$ python -q
>>> import numpy as np
>>> import numpy.linalg as la
>>> np.set_printoptions(precision=1, suppress=True, linewidth=160)
>>> def rd(a):
...     return np.round(a, 1) + 0
... 
>>> m1 = np.array([[2, 0], [1, 1], [0, 1], [3, 2], [3, 3], [3, 0], [5, 4], [5, 3]])
>>> m1
array([[2, 0],
       [1, 1],
       [0, 1],
       [3, 2],
       [3, 3],
       [3, 0],
       [5, 4],
       [5, 3]])
>>> A2 = m1[0, 0] * m1[1:] - np.outer(m1[1:, 0], m1[0])
>>> A2
array([[0, 2],
       [0, 2],
       [0, 4],
       [0, 6],
       [0, 0],
       [0, 8],
       [0, 6]])
>>> print(np.flatnonzero(~A2.round(6).any(axis=1)))
[4]
>>> m1[:, 0] / m1[0, 0]
array([1. , 0.5, 0. , 1.5, 1.5, 1.5, 2.5, 2.5])
>>> rk = la.matrix_rank(A2)
>>> print(rk)
1
>>> null = la.svd(A2)[2][rk:].T
>>> [int(la.matrix_rank(A2[:, :j + 1])) for j in range(2)]
[0, 1]
>>> [int(la.matrix_rank(np.delete(A2, i, axis=0))) for i in range(7)]
[1, 1, 1, 1, 1, 1, 1]
>>> null.shape
(2, 1)
>>> X = np.load("arr.npy")
>>> print(X)
[[ 0 -2 -7]
 [-2  0 -2]
 [-7 -2  0]]
>>> Q, R = la.qr(X)
>>> print(Q.shape, R.shape)
(3, 3) (3, 3)
>>> print(rd(Q @ R))
[[ 0. -2. -7.]
 [-2.  0. -2.]
 [-7. -2.  0.]]
>>> np.trace(Q @ Q.T)
np.float64(3.0)
>>> A2 = X / np.sqrt((X ** 2).mean(axis=1, keepdims=True))
>>> rd(A2[2])
array([-1.7, -0.5,  0. ])
>>> A2 = la.inv(X)
>>> rd(la.det(X) * la.det(A2))
np.float64(1.0)
>>> rd(la.slogdet(X)[0])
np.float64(-1.0)
>>> K = np.loadtxt("w.csv", delimiter=",")
>>> K
array([[-1. , -1.1,  0. ],
       [ 0.1,  1.1, -0.8],
       [ 0.4, -0.1, -0.8],
       [-1. , -0.7, -0.3],
       [-1. ,  0.4,  1.4],
       [ 2.3, -0.5, -0.9],
       [-1.6,  0.4,  1.8],
       [ 0.6,  1.3,  0.8],
       [13. , 11. ,  0. ],
       [-0.2, -0.9, -1. ],
       [ 0.3, -0.9,  0.8],
       [-1.2, -1.8, -0.5],
       [ 1.5, -1.6, -0.1],
       [-1.2,  1. , -0.2],
       [ 0.6,  1.7,  0.4],
       [ 0.5,  2.4, -1.1],
       [ 0.6, -0.5,  0.8],
       [-1.3,  0.1,  0.2],
       [-0.5,  0.5,  0.3],
       [-1.1,  1.9,  2.1],
       [-1.3, -0.1, -0.9],
       [ 0.2,  1.1,  1.2],
       [ 2.3, -1.4,  0.8],
       [-0.8, -0.7, -1.3]])
>>> W2 = K[[14, 2]].astype(float)
>>> for _ in range(7):
...     idx = la.norm(K[:, None] - W2, axis=-1).argmin(axis=1)
...     W2 = np.array([K[idx == j].mean(axis=0) for j in range(2)])
... 
>>> idx
array([1, 1, 1, 1, 1, 1, 1, 1, 0, 1, 1, 1, 1, 1, 1, 1, 1, 1, 1, 1, 1, 1, 1, 1])
>>> rd(W2[1] - W2[0])
array([-13.1, -10.9,   0.1])
>>> feats = np.loadtxt("out8.csv", delimiter=",")
>>> feats
array([[-1., -1.,  0.,  0.,  0.,  0.,  0.,  0.],
       [-1., -1., -1.,  0.,  0.,  0.,  0.,  0.],
       [ 0., -1.,  0., -1.,  0.,  0.,  0.,  0.],
       [ 0.,  0., -1.,  3., -1.,  0.,  0.,  0.],
       [ 0.,  0.,  0., -1., -2., -1.,  0.,  0.],
       [ 0.,  0.,  0.,  0., -1.,  1., -1.,  0.],
       [ 0.,  0.,  0.,  0.,  0., -1., -1., -1.],
       [ 0.,  0.,  0.,  0.,  0.,  0., -1.,  1.]])
>>> # symmetric
>>> rd(la.norm(feats, axis=0))
array([1.4, 1.7, 1.4, 3.3, 2.4, 1.7, 1.7, 1.4])
>>> print(feats[5] @ feats[2])
0.0
>>> print(la.norm(feats, axis=1).argmax())
3
>>> print(rd(la.norm(feats, "nuc")))
14.2
>>> rd(la.norm(feats[5], 1)), rd(la.norm(feats[5], np.inf))
(np.float64(3.0), np.float64(1.0))
